In [1]: import numpy as np

In [2]: import numpy.linalg as la

In [3]: np.set_printoptions(precision=4, suppress=True, linewidth=100)

In [4]: def rnd(a):
   ...:     return np.round(a, 4) + 0
   ...: 

In [5]: B = np.array([[0, 0, 2, 1, 1, 3],
   ...:     [3, 1, 2, 2, 0, 1],
   ...:     [1, 3, 0, 0, 3, 3],
   ...:     [1, 2, 3, 0, 3, 2],
   ...:     [3, 3, 3, 3, 3, 0],
   ...:     [2, 0, 0, 0, 0, 2]])

In [6]: m1 = B.T @ B

In [7]: m1
Out[7]: 
array([[24, 17, 18, 15, 15, 12],
       [17, 23, 17, 11, 24, 14],
       [18, 17, 26, 15, 20, 14],
       [15, 11, 15, 14, 10,  5],
       [15, 24, 20, 10, 28, 18],
       [12, 14, 14,  5, 18, 27]])

In [8]: L = la.cholesky(m1)

In [9]: rnd(np.diag(L) ** 2)
Out[9]: array([24.    , 10.9583, 10.8517,  3.4149,  0.8283,  9.8506])

In [10]: rnd(L @ L.T)
Out[10]: 
array([[24., 17., 18., 15., 15., 12.],
       [17., 23., 17., 11., 24., 14.],
       [18., 17., 26., 15., 20., 14.],
       [15., 11., 15., 14., 10.,  5.],
       [15., 24., 20., 10., 28., 18.],
       [12., 14., 14.,  5., 18., 27.]])

In [11]: rnd(np.prod(np.diag(L)) ** 2), rnd(la.det(m1))
Out[11]: (np.float64(79524.0), np.float64(79524.0))

In [12]: print(la.eigvalsh(m1).min() > 0)
True

In [13]: rng = np.random.default_rng(156)

In [14]: z = rng.permutation(6)

In [15]: z
Out[15]: array([4, 0, 3, 1, 5, 2])

In [16]: B = m1[z][:, z]

In [17]: print(np.diag(B))
[28 24 14 23 27 26]

In [18]: B
Out[18]: 
array([[28, 15, 10, 24, 18, 20],
       [15, 24, 15, 17, 12, 18],
       [10, 15, 14, 11,  5, 15],
       [24, 17, 11, 23, 14, 17],
       [18, 12,  5, 14, 27, 14],
       [20, 18, 15, 17, 14, 26]])

In [19]: rnd(la.det(B)), rnd(la.det(m1[z]))
Out[19]: (np.float64(79524.0), np.float64(-79524.0))

In [20]: x0 = np.array([-1, 6, 0, -1, 9, -2])

In [21]: a = np.maximum(B @ x0, 0)

In [22]: a
Out[22]: array([160, 184,  84, 147, 255, 145])

In [23]: B.T @ a
Out[23]: array([19098, 16245, 10603, 17308, 16481, 17611])

In [24]: np.maximum(B @ (3 * x0), 0)
Out[24]: array([480, 552, 252, 441, 765, 435])

In [25]: np.maximum(B @ x0, 0) - np.maximum(-B @ x0, 0)
Out[25]: array([160, 184,  84, 147, 255, 145])

In [26]: np.tanh(B @ x0)
Out[26]: array([1., 1., 1., 1., 1., 1.])

In [27]: A = np.loadtxt("case16.csv", delimiter=",")

In [28]: A
Out[28]: 
array([[ 1.,  1., -2., -2., -1., -2.,  2., -1.,  1., -2., -2.],
       [ 0.,  1.,  2.,  1., -2.,  1.,  2.,  2., -2., -1., -1.],
       [ 0.,  0., -1., -1.,  0.,  0., -2.,  1., -2., -2.,  2.],
       [ 0.,  0.,  0., -2., -1., -2., -2.,  0.,  1., -2., -2.],
       [ 0.,  0.,  0.,  0., -2.,  1.,  0.,  0.,  2.,  0., -2.],
       [ 0.,  0.,  0.,  0.,  0.,  0.,  0.,  0., -2., -2., -2.],
       [ 0.,  0.,  0.,  0.,  0.,  0.,  0.,  1.,  0.,  0.,  2.],
       [ 0.,  0.,  0.,  0.,  0.,  0.,  0.,  1.,  0.,  1., -2.],
       [ 0.,  0.,  0.,  0.,  0.,  0.,  0.,  0., -1., -2.,  0.],
       [ 0.,  0.,  0.,  0.,  0.,  0.,  0.,  0.,  0., -1.,  1.],
       [ 0.,  0.,  0.,  0.,  0.,  0.,  0.,  0.,  0.,  0.,  0.]])

In [29]: # looks like rank 9

In [30]: z = rng.permutation(11)

In [31]: z
Out[31]: array([ 2,  7,  5,  3,  6, 10,  9,  1,  4,  0,  8])

In [32]: B = A[z][:, z]

In [33]: rnd(np.sort(np.abs(la.eigvals(B))))
Out[33]: array([0., 0., 0., 1., 1., 1., 1., 1., 1., 2., 2.])

In [34]: np.allclose(B, A)
Out[34]: False
